>>> import numpy as np
>>> from numpy import linalg as LA
>>> np.set_printoptions(suppress=True, linewidth=100)
>>> rng = np.random.default_rng(85)
>>> t = rng.uniform(0, 2 * np.pi, 16)
>>> O, _ = LA.qr(np.array([[-1.5, -0.2],
...     [0.7, -0.9],
...     [-1.3, 1.9],
...     [-1.4, 1.1],
...     [0.0, 0.0],
...     [-0.3, 1.1]]))
>>> feats = 5 * np.c_[np.cos(t), np.sin(t)] @ O.T
>>> feats.round(2)
array([[-3.77,  1.03, -1.75, -2.58,  0.  ,  0.08],
       [ 2.3 , -1.54,  2.97,  2.75,  0.  ,  1.  ],
       [ 2.08, -1.58,  3.08,  2.73,  0.  ,  1.12],
       [ 2.45, -1.51,  2.88,  2.76,  0.  ,  0.91],
       [ 0.18,  1.72, -3.62, -2.17,  0.  , -2.04],
       [ 2.5 ,  1.38, -3.16, -0.97,  0.  , -2.43],
       [-3.74, -0.89,  2.25, -0.08,  0.  ,  2.27],
       [ 4.45,  0.19, -0.88,  1.21,  0.  , -1.71],
       [-4.36, -0.35,  1.19, -0.99,  0.  ,  1.86],
       [ 3.45, -1.19,  2.11,  2.68,  0.  ,  0.21],
       [-4.51,  0.03,  0.41, -1.53,  0.  ,  1.47],
       [ 3.25, -1.27,  2.31,  2.72,  0.  ,  0.37],
       [-4.21,  0.71, -1.03, -2.31,  0.  ,  0.6 ],
       [-2.41,  1.51, -2.9 , -2.76,  0.  , -0.93],
       [-1.98,  1.6 , -3.12, -2.72,  0.  , -1.17],
       [-4.08, -0.65,  1.8 , -0.5 ,  0.  ,  2.12]])
>>> np.argsort(-LA.norm(feats, axis=0).round(6), kind="stable")[:3]
array([0, 2, 3])
>>> LA.cond(feats) > 100
np.True_
>>> round(float(LA.norm(feats, 2) / LA.norm(feats)), 2)
0.8
>>> LA.matrix_rank(feats, rtol=0.1)
np.int64(2)
>>> Y = feats + rng.integers(-2, 3, (16, 2)) @ rng.integers(-2, 3, (2, 6))
>>> Y.round(2)
array([[-5.77,  5.03,  2.25, -4.58,  2.  , -1.92],
       [ 2.3 , -1.54,  2.97,  2.75,  0.  ,  1.  ],
       [ 1.08,  0.42,  5.08,  1.73,  1.  ,  0.12],
       [ 3.45, -3.51,  0.88,  3.76, -1.  ,  1.91],
       [ 1.18, -0.28, -5.62, -1.17, -1.  , -1.04],
       [ 0.5 ,  5.38,  0.84, -2.97,  2.  , -4.43],
       [-5.74,  3.11,  6.25, -2.08,  2.  ,  0.27],
       [ 4.45,  0.19, -0.88,  1.21,  0.  , -1.71],
       [-6.36,  3.65,  5.19, -2.99,  2.  , -0.14],
       [ 2.45,  0.81,  4.11,  1.68,  1.  , -0.79],
       [-3.51, -1.97, -1.59, -0.53, -1.  ,  2.47],
       [ 1.25,  2.73,  6.31,  0.72,  2.  , -1.63],
       [-4.21,  0.71, -1.03, -2.31,  0.  ,  0.6 ],
       [-0.41, -2.49, -6.9 , -0.76, -2.  ,  1.07],
       [-2.98,  3.6 , -1.12, -3.72,  1.  , -2.17],
       [-5.08,  1.35,  3.8 , -1.5 ,  1.  ,  1.12]])
>>> np.round(LA.svd(Y - feats, compute_uv=False), 2) + 0
array([19.29,  0.  ,  0.  ,  0.  ,  0.  ,  0.  ])
